>>> import numpy as np
>>> import numpy.linalg as la
>>> np.set_printoptions(suppress=True, linewidth=100)
>>> m1 = np.loadtxt("test6.csv", delimiter=",")
>>> m1
array([[  5.85,   3.82,  43.5 , -11.11,  21.26],
       [  5.63,   5.19,  44.94,  -9.94,  21.85],
       [ -9.89,  -6.97, -13.23, -25.56, -33.23],
       [-10.43,  -6.56, -12.67, -26.99, -32.34],
       [-11.05,  -8.58, -12.49, -26.14, -34.49],
       [ -9.31,  -5.57, -12.13, -26.26, -33.07],
       [  6.5 ,   3.83,  44.66, -10.55,  22.99],
       [-10.46,  -4.93, -13.31, -27.8 , -34.51],
       [-33.02,  -3.26,  13.01,  31.52,   6.96],
       [  6.49,   7.28,  43.3 , -11.05,  22.72],
       [  7.17,   3.85,  44.89,  -8.51,  22.02],
       [  6.91,   3.45,  43.55, -10.61,  23.73],
       [  6.83,   6.44,  42.4 , -10.32,  22.36],
       [  5.89,   3.24,  43.01,  -9.2 ,  23.62],
       [-31.43,  -0.93,  14.68,  31.23,   6.13],
       [  6.84,   3.85,  44.74,  -9.89,  22.65],
       [-33.14,  -2.43,  14.71,  29.91,   7.99],
       [ -9.09,  -6.91, -13.25, -24.77, -34.39],
       [  3.85,   1.69,  43.23, -10.96,  21.5 ]])
>>> x = np.array([-2, -1, -1, -1, 1])
>>> rhs = m1 @ x
>>> np.round(la.pinv(m1) @ m1, 2) + 0
array([[1., 0., 0., 0., 0.],
       [0., 1., 0., 0., 0.],
       [0., 0., 1., 0., 0.],
       [0., 0., 0., 1., 0.],
       [0., 0., 0., 0., 1.]])
>>> np.round(la.solve(m1.T @ m1, m1.T @ rhs), 2)
array([-2., -1., -1., -1.,  1.])
>>> np.round(la.lstsq(m1, rhs)[0], 2)
array([-2., -1., -1., -1.,  1.])
>>> rng = np.random.default_rng(246625)
>>> rhs = rhs + 0.05 * rng.normal(size=19)
>>> rhs.round(2)
array([-26.64, -29.59,  32.25,  34.71,  34.9 ,  29.53, -27.87,  32.45,  31.64, -29.77, -32.61,
       -26.52, -29.93, -25.17,  23.98, -29.76,  32.08,  28.74, -20.13])
>>> coef, *_ = la.lstsq(m1, rhs)
>>> print(np.round(m1.T @ (rhs - m1 @ coef), 2) + 0)
[0. 0. 0. 0. 0.]
>>> print(round(float(la.norm(rhs - m1 @ coef)), 2))
0.21
>>> coef.round()
array([-2., -1., -1., -1.,  1.])
>>> coef.round(2)
array([-2.  , -1.01, -1.  , -1.  ,  1.  ])
>>> q, R = la.qr(m1)
>>> np.round(np.abs(np.diag(R)), 2)
array([64.62, 17.41, 92.95, 41.58,  5.99])
>>> np.round(q @ R, 2)
array([[  5.85,   3.82,  43.5 , -11.11,  21.26],
       [  5.63,   5.19,  44.94,  -9.94,  21.85],
       [ -9.89,  -6.97, -13.23, -25.56, -33.23],
       [-10.43,  -6.56, -12.67, -26.99, -32.34],
       [-11.05,  -8.58, -12.49, -26.14, -34.49],
       [ -9.31,  -5.57, -12.13, -26.26, -33.07],
       [  6.5 ,   3.83,  44.66, -10.55,  22.99],
       [-10.46,  -4.93, -13.31, -27.8 , -34.51],
       [-33.02,  -3.26,  13.01,  31.52,   6.96],
       [  6.49,   7.28,  43.3 , -11.05,  22.72],
       [  7.17,   3.85,  44.89,  -8.51,  22.02],
       [  6.91,   3.45,  43.55, -10.61,  23.73],
       [  6.83,   6.44,  42.4 , -10.32,  22.36],
       [  5.89,   3.24,  43.01,  -9.2 ,  23.62],
       [-31.43,  -0.93,  14.68,  31.23,   6.13],
       [  6.84,   3.85,  44.74,  -9.89,  22.65],
       [-33.14,  -2.43,  14.71,  29.91,   7.99],
       [ -9.09,  -6.91, -13.25, -24.77, -34.39],
       [  3.85,   1.69,  43.23, -10.96,  21.5 ]])
>>> np.round(abs(R[0, 0]), 2), round(float(la.norm(m1[:, 0])), 2)
(np.float64(64.62), 64.62)
>>> q.shape, R.shape
((19, 5), (5, 5))
>>> K = np.loadtxt("w.csv", delimiter=",")
>>> print(K)
[[-1.  0. -2.  0.  0.  0.  0.  0.  0.]
 [ 0. -1.  0.  0.  0. -2.  0.  0.  0.]
 [-2.  0. -1.  0.  0.  0.  0.  0.  0.]
 [ 0.  0.  0. -1. -2.  0. -2. -2. -2.]
 [ 0.  0.  0. -2. -1.  0. -2. -2. -2.]
 [ 0. -2.  0.  0.  0. -1.  0.  0.  0.]
 [ 0.  0.  0. -2. -2.  0. -1. -2. -2.]
 [ 0.  0.  0. -2. -2.  0. -2. -1. -2.]
 [ 0.  0.  0. -2. -2.  0. -2. -2. -1.]]
>>> # 3 blocks once reordered
>>> print([round(float(la.det(K[:i, :i])), 2) + 0 for i in range(1, 10)])
[-1.0, 1.0, 3.0, -3.0, -9.0, -27.0, -45.0, -63.0, -81.0]
>>> np.all(la.eigvalsh(K) > 0)
np.False_
>>> np.round(la.svd(K, compute_uv=False), 2)
array([9., 3., 3., 1., 1., 1., 1., 1., 1.])
>>> K - K[0]
array([[ 0.,  0.,  0.,  0.,  0.,  0.,  0.,  0.,  0.],
       [ 1., -1.,  2.,  0.,  0., -2.,  0.,  0.,  0.],
       [-1.,  0.,  1.,  0.,  0.,  0.,  0.,  0.,  0.],
       [ 1.,  0.,  2., -1., -2.,  0., -2., -2., -2.],
       [ 1.,  0.,  2., -2., -1.,  0., -2., -2., -2.],
       [ 1., -2.,  2.,  0.,  0., -1.,  0.,  0.,  0.],
       [ 1.,  0.,  2., -2., -2.,  0., -1., -2., -2.],
       [ 1.,  0.,  2., -2., -2.,  0., -2., -1., -2.],
       [ 1.,  0.,  2., -2., -2.,  0., -2., -2., -1.]])
>>> la.rank(K)
Traceback (most recent call last):
  File "<python-input-30>", line 1, in <module>
    la.rank(K)
    ^^^^^^^
AttributeError: module 'numpy.linalg' has no attribute 'rank'
>>> K @ K
array([[ 5.,  0.,  4.,  0.,  0.,  0.,  0.,  0.,  0.],
       [ 0.,  5.,  0.,  0.,  0.,  4.,  0.,  0.,  0.],
       [ 4.,  0.,  5.,  0.,  0.,  0.,  0.,  0.,  0.],
       [ 0.,  0.,  0., 17., 16.,  0., 16., 16., 16.],
       [ 0.,  0.,  0., 16., 17.,  0., 16., 16., 16.],
       [ 0.,  4.,  0.,  0.,  0.,  5.,  0.,  0.,  0.],
       [ 0.,  0.,  0., 16., 16.,  0., 17., 16., 16.],
       [ 0.,  0.,  0., 16., 16.,  0., 16., 17., 16.],
       [ 0.,  0.,  0., 16., 16.,  0., 16., 16., 17.]])
>>> print(np.round(np.sort(la.eigvals(K).real), 2))
[-9. -3. -3.  1.  1.  1.  1.  1.  1.]
>>> (la.matrix_power((K != 0) + (K.T != 0) + np.eye(9), 9) > 0).astype(int)
array([[1, 0, 1, 0, 0, 0, 0, 0, 0],
       [0, 1, 0, 0, 0, 1, 0, 0, 0],
       [1, 0, 1, 0, 0, 0, 0, 0, 0],
       [0, 0, 0, 1, 1, 0, 1, 1, 1],
       [0, 0, 0, 1, 1, 0, 1, 1, 1],
       [0, 1, 0, 0, 0, 1, 0, 0, 0],
       [0, 0, 0, 1, 1, 0, 1, 1, 1],
       [0, 0, 0, 1, 1, 0, 1, 1, 1],
       [0, 0, 0, 1, 1, 0, 1, 1, 1]])
>>> (K != 0).astype(int)
array([[1, 0, 1, 0, 0, 0, 0, 0, 0],
       [0, 1, 0, 0, 0, 1, 0, 0, 0],
       [1, 0, 1, 0, 0, 0, 0, 0, 0],
       [0, 0, 0, 1, 1, 0, 1, 1, 1],
       [0, 0, 0, 1, 1, 0, 1, 1, 1],
       [0, 1, 0, 0, 0, 1, 0, 0, 0],
       [0, 0, 0, 1, 1, 0, 1, 1, 1],
       [0, 0, 0, 1, 1, 0, 1, 1, 1],
       [0, 0, 0, 1, 1, 0, 1, 1, 1]])
>>> left, sigma = la.svd(K)
Traceback (most recent call last):
  File "<python-input-35>", line 1, in <module>
    left, sigma = la.svd(K)
    ^^^^^^^^^^^
ValueError: too many values to unpack (expected 2)
>>> left, sigma, Vh = la.svd(K, full_matrices=False)
>>> print(np.round(sigma / sigma[0], 2))
[1.   0.33 0.33 0.11 0.11 0.11 0.11 0.11 0.11]
>>> np.round(np.abs(Vh[0]), 2)
array([0.  , 0.  , 0.  , 0.45, 0.45, 0.  , 0.45, 0.45, 0.45])
>>> np.round(np.cumsum(sigma ** 2) / np.sum(sigma ** 2), 2)
array([0.77, 0.86, 0.94, 0.95, 0.96, 0.97, 0.98, 0.99, 1.  ])
>>> left.shape, sigma.shape, Vh.shape
((9, 9), (9,), (9, 9))
>>> print(np.round(left.T @ K @ Vh.T, 2) + 0)
[[9. 0. 0. 0. 0. 0. 0. 0. 0.]
 [0. 3. 0. 0. 0. 0. 0. 0. 0.]
 [0. 0. 3. 0. 0. 0. 0. 0. 0.]
 [0. 0. 0. 1. 0. 0. 0. 0. 0.]
 [0. 0. 0. 0. 1. 0. 0. 0. 0.]
 [0. 0. 0. 0. 0. 1. 0. 0. 0.]
 [0. 0. 0. 0. 0. 0. 1. 0. 0.]
 [0. 0. 0. 0. 0. 0. 0. 1. 0.]
 [0. 0. 0. 0. 0. 0. 0. 0. 1.]]
>>> np.round(np.sqrt((sigma ** 2).sum()), 2), round(la.norm(K), 2)
(np.float64(10.25), np.float64(10.25))
>>> sigma.round(2)
array([9., 3., 3., 1., 1., 1., 1., 1., 1.])
>>> print(np.round(left.T @ left, 2) + 0)
[[1. 0. 0. 0. 0. 0. 0. 0. 0.]
 [0. 1. 0. 0. 0. 0. 0. 0. 0.]
 [0. 0. 1. 0. 0. 0. 0. 0. 0.]
 [0. 0. 0. 1. 0. 0. 0. 0. 0.]
 [0. 0. 0. 0. 1. 0. 0. 0. 0.]
 [0. 0. 0. 0. 0. 1. 0. 0. 0.]
 [0. 0. 0. 0. 0. 0. 1. 0. 0.]
 [0. 0. 0. 0. 0. 0. 0. 1. 0.]
 [0. 0. 0. 0. 0. 0. 0. 0. 1.]]
>>> np.allclose(left * sigma @ Vh, K)
True
